In [1]: import numpy as np

In [2]: from numpy import linalg as LA

In [3]: np.set_printoptions(suppress=True, linewidth=120)

In [4]: rng = np.random.default_rng(82772)

In [5]: z = rng.integers(0, 3, 12)

In [6]: W0 = (z[:, None] == z) * 4 + np.eye(12)

In [7]: W0
Out[7]: 
array([[5., 0., 0., 0., 0., 0., 0., 4., 4., 4., 0., 0.],
       [0., 5., 0., 4., 4., 4., 4., 0., 0., 0., 4., 4.],
       [0., 0., 5., 0., 0., 0., 0., 0., 0., 0., 0., 0.],
       [0., 4., 0., 5., 4., 4., 4., 0., 0., 0., 4., 4.],
       [0., 4., 0., 4., 5., 4., 4., 0., 0., 0., 4., 4.],
       [0., 4., 0., 4., 4., 5., 4., 0., 0., 0., 4., 4.],
       [0., 4., 0., 4., 4., 4., 5., 0., 0., 0., 4., 4.],
       [4., 0., 0., 0., 0., 0., 0., 5., 4., 4., 0., 0.],
       [4., 0., 0., 0., 0., 0., 0., 4., 5., 4., 0., 0.],
       [4., 0., 0., 0., 0., 0., 0., 4., 4., 5., 0., 0.],
       [0., 4., 0., 4., 4., 4., 4., 0., 0., 0., 5., 4.],
       [0., 4., 0., 4., 4., 4., 4., 0., 0., 0., 4., 5.]])

In [8]: w, vecs = LA.eigh(W0)

In [9]: vec = np.array([1, 0, 1, 0, 0, 1, 3, 1, 0, 3, 3, 3])

In [10]: np.round(vecs * np.abs(w) @ vecs.T, 2) + 0
Out[10]: 
array([[5., 0., 0., 0., 0., 0., 0., 4., 4., 4., 0., 0.],
       [0., 5., 0., 4., 4., 4., 4., 0., 0., 0., 4., 4.],
       [0., 0., 5., 0., 0., 0., 0., 0., 0., 0., 0., 0.],
       [0., 4., 0., 5., 4., 4., 4., 0., 0., 0., 4., 4.],
       [0., 4., 0., 4., 5., 4., 4., 0., 0., 0., 4., 4.],
       [0., 4., 0., 4., 4., 5., 4., 0., 0., 0., 4., 4.],
       [0., 4., 0., 4., 4., 4., 5., 0., 0., 0., 4., 4.],
       [4., 0., 0., 0., 0., 0., 0., 5., 4., 4., 0., 0.],
       [4., 0., 0., 0., 0., 0., 0., 4., 5., 4., 0., 0.],
       [4., 0., 0., 0., 0., 0., 0., 4., 4., 5., 0., 0.],
       [0., 4., 0., 4., 4., 4., 4., 0., 0., 0., 5., 4.],
       [0., 4., 0., 4., 4., 4., 4., 0., 0., 0., 4., 5.]])

In [11]: vec @ W0 @ vec / (vec @ vec), np.round(w[0], 2), round(float(w[-1]), 2)
Out[11]: (np.float64(13.6), np.float64(1.0), 29.0)

In [12]: np.round(vecs * np.maximum(w, 0) @ vecs.T, 2) + 0
Out[12]: 
array([[5., 0., 0., 0., 0., 0., 0., 4., 4., 4., 0., 0.],
       [0., 5., 0., 4., 4., 4., 4., 0., 0., 0., 4., 4.],
       [0., 0., 5., 0., 0., 0., 0., 0., 0., 0., 0., 0.],
       [0., 4., 0., 5., 4., 4., 4., 0., 0., 0., 4., 4.],
       [0., 4., 0., 4., 5., 4., 4., 0., 0., 0., 4., 4.],
       [0., 4., 0., 4., 4., 5., 4., 0., 0., 0., 4., 4.],
       [0., 4., 0., 4., 4., 4., 5., 0., 0., 0., 4., 4.],
       [4., 0., 0., 0., 0., 0., 0., 5., 4., 4., 0., 0.],
       [4., 0., 0., 0., 0., 0., 0., 4., 5., 4., 0., 0.],
       [4., 0., 0., 0., 0., 0., 0., 4., 4., 5., 0., 0.],
       [0., 4., 0., 4., 4., 4., 4., 0., 0., 0., 5., 4.],
       [0., 4., 0., 4., 4., 4., 4., 0., 0., 0., 4., 5.]])

In [13]: vec @ W0 @ vec
Out[13]: np.float64(544.0)

In [14]: vec = np.ones(12)

In [15]: for _ in range(4):
    ...:     vec = W0 @ vec
    ...:     vec /= LA.norm(vec)
    ...:     print(round(vec @ W0 @ vec, 2))
    ...: 
26.95
28.24
28.73
28.91

In [16]: vec.round(2) + 0
Out[16]: array([0.04, 0.38, 0.  , 0.38, 0.38, 0.38, 0.38, 0.04, 0.04, 0.04, 0.38, 0.38])

In [17]: round(float(LA.eigvalsh(W0)[-1]), 2)
Out[17]: 29.0
